>>> import numpy as np
>>> from numpy import linalg as LA
>>> np.set_printoptions(precision=4, suppress=True, linewidth=120)
>>> mat = np.load("run15.npy")
>>> mat
array([[0, 0, 0, 1, 0, 0, 0, 0, 0, 0, 0],
       [0, 0, 1, 0, 0, 0, 0, 0, 0, 0, 0],
       [0, 1, 0, 0, 0, 1, 0, 0, 0, 0, 0],
       [1, 0, 0, 0, 0, 1, 0, 1, 0, 1, 0],
       [0, 0, 0, 0, 0, 0, 1, 0, 1, 1, 0],
       [0, 0, 1, 1, 0, 0, 1, 0, 0, 0, 0],
       [0, 0, 0, 0, 1, 1, 0, 0, 0, 0, 1],
       [0, 0, 0, 1, 0, 0, 0, 0, 0, 0, 0],
       [0, 0, 0, 0, 1, 0, 0, 0, 0, 0, 0],
       [0, 0, 0, 1, 1, 0, 0, 0, 0, 0, 0],
       [0, 0, 0, 0, 0, 0, 1, 0, 0, 0, 0]])
>>> Uu, s, Vh = LA.svd(mat)
>>> evecs = Vh[:(s > 1e-8).sum()]
>>> rng = np.random.default_rng(0)
>>> x0 = mat[3] + 2 * mat[10] + rng.integers(2) * np.eye(11)[9]
>>> x0
array([1., 0., 0., 0., 0., 1., 2., 1., 0., 2., 0.])
>>> np.round(LA.norm(x0 - evecs.T @ evecs @ x0), 4)
np.float64(0.6417)
>>> np.round(evecs.T @ evecs, 4) + 0
array([[ 0.3529, -0.1176,  0.    ,  0.    ,  0.    ,  0.1176,  0.    ,  0.3529, -0.1765,  0.1765, -0.1176],
       [-0.1176,  0.7059,  0.    ,  0.    ,  0.    ,  0.2941,  0.    , -0.1176,  0.0588, -0.0588, -0.2941],
       [ 0.    ,  0.    ,  1.    ,  0.    ,  0.    ,  0.    ,  0.    ,  0.    ,  0.    ,  0.    ,  0.    ],
       [ 0.    ,  0.    ,  0.    ,  1.    ,  0.    ,  0.    ,  0.    ,  0.    ,  0.    ,  0.    ,  0.    ],
       [ 0.    ,  0.    ,  0.    ,  0.    ,  1.    ,  0.    ,  0.    ,  0.    ,  0.    ,  0.    ,  0.    ],
       [ 0.1176,  0.2941,  0.    ,  0.    ,  0.    ,  0.7059,  0.    ,  0.1176, -0.0588,  0.0588,  0.2941],
       [ 0.    ,  0.    ,  0.    ,  0.    ,  0.    ,  0.    ,  1.    ,  0.    ,  0.    ,  0.    ,  0.    ],
       [ 0.3529, -0.1176,  0.    ,  0.    ,  0.    ,  0.1176,  0.    ,  0.3529, -0.1765,  0.1765, -0.1176],
       [-0.1765,  0.0588,  0.    ,  0.    ,  0.    , -0.0588,  0.    , -0.1765,  0.5882,  0.4118,  0.0588],
       [ 0.1765, -0.0588,  0.    ,  0.    ,  0.    ,  0.0588,  0.    ,  0.1765,  0.4118,  0.5882, -0.0588],
       [-0.1176, -0.2941,  0.    ,  0.    ,  0.    ,  0.2941,  0.    , -0.1176,  0.0588, -0.0588,  0.7059]])
>>> np.diag(evecs.T @ evecs)
array([0.3529, 0.7059, 1.    , 1.    , 1.    , 0.7059, 1.    , 0.3529, 0.5882, 0.5882, 0.7059])
>>> LA.matrix_rank(np.vstack([mat, x0]))
np.int64(9)
>>> np.allclose(evecs.T @ evecs @ x0, x0)
False
>>> ev, evecs = LA.eigh(mat)
>>> np.round(evecs.T @ evecs, 4) + 0
array([[1., 0., 0., 0., 0., 0., 0., 0., 0., 0., 0.],
       [0., 1., 0., 0., 0., 0., 0., 0., 0., 0., 0.],
       [0., 0., 1., 0., 0., 0., 0., 0., 0., 0., 0.],
       [0., 0., 0., 1., 0., 0., 0., 0., 0., 0., 0.],
       [0., 0., 0., 0., 1., 0., 0., 0., 0., 0., 0.],
       [0., 0., 0., 0., 0., 1., 0., 0., 0., 0., 0.],
       [0., 0., 0., 0., 0., 0., 1., 0., 0., 0., 0.],
       [0., 0., 0., 0., 0., 0., 0., 1., 0., 0., 0.],
       [0., 0., 0., 0., 0., 0., 0., 0., 1., 0., 0.],
       [0., 0., 0., 0., 0., 0., 0., 0., 0., 1., 0.],
       [0., 0., 0., 0., 0., 0., 0., 0., 0., 0., 1.]])
>>> LA.eigvalsh(mat + -1 * np.eye(11))
array([-3.2378, -3.0271, -2.1686, -1.7537, -1.    , -1.    , -1.    , -0.1814,  0.3813,  0.5339,  1.4533])
>>> ev.round(4) + 0
array([-2.2378, -2.0271, -1.1686, -0.7537,  0.    ,  0.    ,  0.    ,  0.8186,  1.3813,  1.5339,  2.4533])
>>> np.abs(evecs[:, -1])
array([0.195 , 0.0882, 0.2164, 0.4784, 0.358 , 0.4428, 0.3914, 0.195 , 0.1459, 0.3409, 0.1596])
>>> round(float(ev.sum()), 4), np.trace(mat)
(0.0, np.int64(0))
>>> np.unique(ev.round(6) + 0, return_counts=True)[1]
array([1, 1, 1, 1, 3, 1, 1, 1, 1])
>>> LA.cond(mat) > 100
np.True_
>>> round(LA.norm(mat, 2) / LA.norm(mat), 4)
np.float64(0.5231)
>>> LA.matrix_rank(mat, rtol=0.1)
np.int64(8)
>>> arr = np.loadtxt("arr.csv", delimiter=",")
>>> arr
array([[ 6.,  0., -2., -6.,  3.,  3.,  5.,  0., -3.,  1.,  1.,  4.],
       [ 0.,  0.,  6.,  0.,  6., -5., -2.,  5., -1.,  6.,  5., -4.],
       [-2.,  6.,  4., -1.,  1., -1.,  4., -4., -4.,  3., -3., -5.],
       [-6.,  0., -1.,  4., -4., -1.,  1.,  2., -3.,  1.,  3.,  2.],
       [ 3.,  6.,  1., -4.,  6., -1., -2.,  6., -4.,  4.,  1., -4.],
       [ 3., -5., -1., -1., -1., -6.,  4.,  3.,  0.,  4., -1.,  5.],
       [ 5., -2.,  4.,  1., -2.,  4., -2., -3.,  1.,  0., -1.,  4.],
       [ 0.,  5., -4.,  2.,  6.,  3., -3.,  0.,  1.,  2.,  3., -2.],
       [-3., -1., -4., -3., -4.,  0.,  1.,  1.,  4.,  3., -1.,  4.],
       [ 1.,  6.,  3.,  1.,  4.,  4.,  0.,  2.,  3.,  0., -1.,  3.],
       [ 1.,  5., -3.,  3.,  1., -1., -1.,  3., -1., -1., -2., -2.],
       [ 4., -4., -5.,  2., -4.,  5.,  4., -2.,  4.,  3., -2.,  6.]])
>>> ev, evecs = LA.eigh(arr)
>>> (ev > 1e-8).sum(), (ev < -1e-8).sum()
(np.int64(6), np.int64(6))
>>> np.round(ev.sum(), 4), np.trace(arr)
(np.float64(20.0), np.float64(20.0))
>>> np.unique(ev.round(6) + 0, return_counts=True)[1]
array([1, 1, 1, 1, 1, 1, 1, 1, 1, 1, 1, 1])
>>> np.round(evecs @ np.diag(ev) @ evecs.T, 4) + 0
array([[ 6.,  0., -2., -6.,  3.,  3.,  5.,  0., -3.,  1.,  1.,  4.],
       [ 0.,  0.,  6.,  0.,  6., -5., -2.,  5., -1.,  6.,  5., -4.],
       [-2.,  6.,  4., -1.,  1., -1.,  4., -4., -4.,  3., -3., -5.],
       [-6.,  0., -1.,  4., -4., -1.,  1.,  2., -3.,  1.,  3.,  2.],
       [ 3.,  6.,  1., -4.,  6., -1., -2.,  6., -4.,  4.,  1., -4.],
       [ 3., -5., -1., -1., -1., -6.,  4.,  3.,  0.,  4., -1.,  5.],
       [ 5., -2.,  4.,  1., -2.,  4., -2., -3.,  1.,  0., -1.,  4.],
       [ 0.,  5., -4.,  2.,  6.,  3., -3.,  0.,  1.,  2.,  3., -2.],
       [-3., -1., -4., -3., -4.,  0.,  1.,  1.,  4.,  3., -1.,  4.],
       [ 1.,  6.,  3.,  1.,  4.,  4.,  0.,  2.,  3.,  0., -1.,  3.],
       [ 1.,  5., -3.,  3.,  1., -1., -1.,  3., -1., -1., -2., -2.],
       [ 4., -4., -5.,  2., -4.,  5.,  4., -2.,  4.,  3., -2.,  6.]])
>>> LA.svd(arr, compute_uv=False)
array([23.5185, 16.0526, 15.2877, 12.3135, 11.3714,  8.9388,  7.4243,  7.0774,  6.8845,  4.9531,  2.6556,  0.6757])
>>> np.round(evecs.T @ arr @ evecs, 4) + 0
array([[-15.2877,   0.    ,   0.    ,   0.    ,   0.    ,   0.    ,   0.    ,   0.    ,   0.    ,   0.    ,   0.    ,
          0.    ],
       [  0.    , -11.3714,   0.    ,   0.    ,   0.    ,   0.    ,   0.    ,   0.    ,   0.    ,   0.    ,   0.    ,
          0.    ],
       [  0.    ,   0.    ,  -7.4243,   0.    ,   0.    ,   0.    ,   0.    ,   0.    ,   0.    ,   0.    ,   0.    ,
          0.    ],
       [  0.    ,   0.    ,   0.    ,  -6.8845,   0.    ,   0.    ,   0.    ,   0.    ,   0.    ,   0.    ,   0.    ,
          0.    ],
       [  0.    ,   0.    ,   0.    ,   0.    ,  -4.9531,   0.    ,   0.    ,   0.    ,   0.    ,   0.    ,   0.    ,
          0.    ],
       [  0.    ,   0.    ,   0.    ,   0.    ,   0.    ,  -2.6556,   0.    ,   0.    ,   0.    ,   0.    ,   0.    ,
          0.    ],
       [  0.    ,   0.    ,   0.    ,   0.    ,   0.    ,   0.    ,   0.6757,   0.    ,   0.    ,   0.    ,   0.    ,
          0.    ],
       [  0.    ,   0.    ,   0.    ,   0.    ,   0.    ,   0.    ,   0.    ,   7.0774,   0.    ,   0.    ,   0.    ,
          0.    ],
       [  0.    ,   0.    ,   0.    ,   0.    ,   0.    ,   0.    ,   0.    ,   0.    ,   8.9388,   0.    ,   0.    ,
          0.    ],
       [  0.    ,   0.    ,   0.    ,   0.    ,   0.    ,   0.    ,   0.    ,   0.    ,   0.    ,  12.3135,   0.    ,
          0.    ],
       [  0.    ,   0.    ,   0.    ,   0.    ,   0.    ,   0.    ,   0.    ,   0.    ,   0.    ,   0.    ,  16.0526,
          0.    ],
       [  0.    ,   0.    ,   0.    ,   0.    ,   0.    ,   0.    ,   0.    ,   0.    ,   0.    ,   0.    ,   0.    ,
         23.5185]])
>>> np.round(evecs.T @ evecs, 4) + 0
array([[1., 0., 0., 0., 0., 0., 0., 0., 0., 0., 0., 0.],
       [0., 1., 0., 0., 0., 0., 0., 0., 0., 0., 0., 0.],
       [0., 0., 1., 0., 0., 0., 0., 0., 0., 0., 0., 0.],
       [0., 0., 0., 1., 0., 0., 0., 0., 0., 0., 0., 0.],
       [0., 0., 0., 0., 1., 0., 0., 0., 0., 0., 0., 0.],
       [0., 0., 0., 0., 0., 1., 0., 0., 0., 0., 0., 0.],
       [0., 0., 0., 0., 0., 0., 1., 0., 0., 0., 0., 0.],
       [0., 0., 0., 0., 0., 0., 0., 1., 0., 0., 0., 0.],
       [0., 0., 0., 0., 0., 0., 0., 0., 1., 0., 0., 0.],
       [0., 0., 0., 0., 0., 0., 0., 0., 0., 1., 0., 0.],
       [0., 0., 0., 0., 0., 0., 0., 0., 0., 0., 1., 0.],
       [0., 0., 0., 0., 0., 0., 0., 0., 0., 0., 0., 1.]])
>>> np.abs(evecs[:, -1])
array([0.0722, 0.4564, 0.2678, 0.0511, 0.4895, 0.1849, 0.1982, 0.2348, 0.2492, 0.1157, 0.1549, 0.4944])
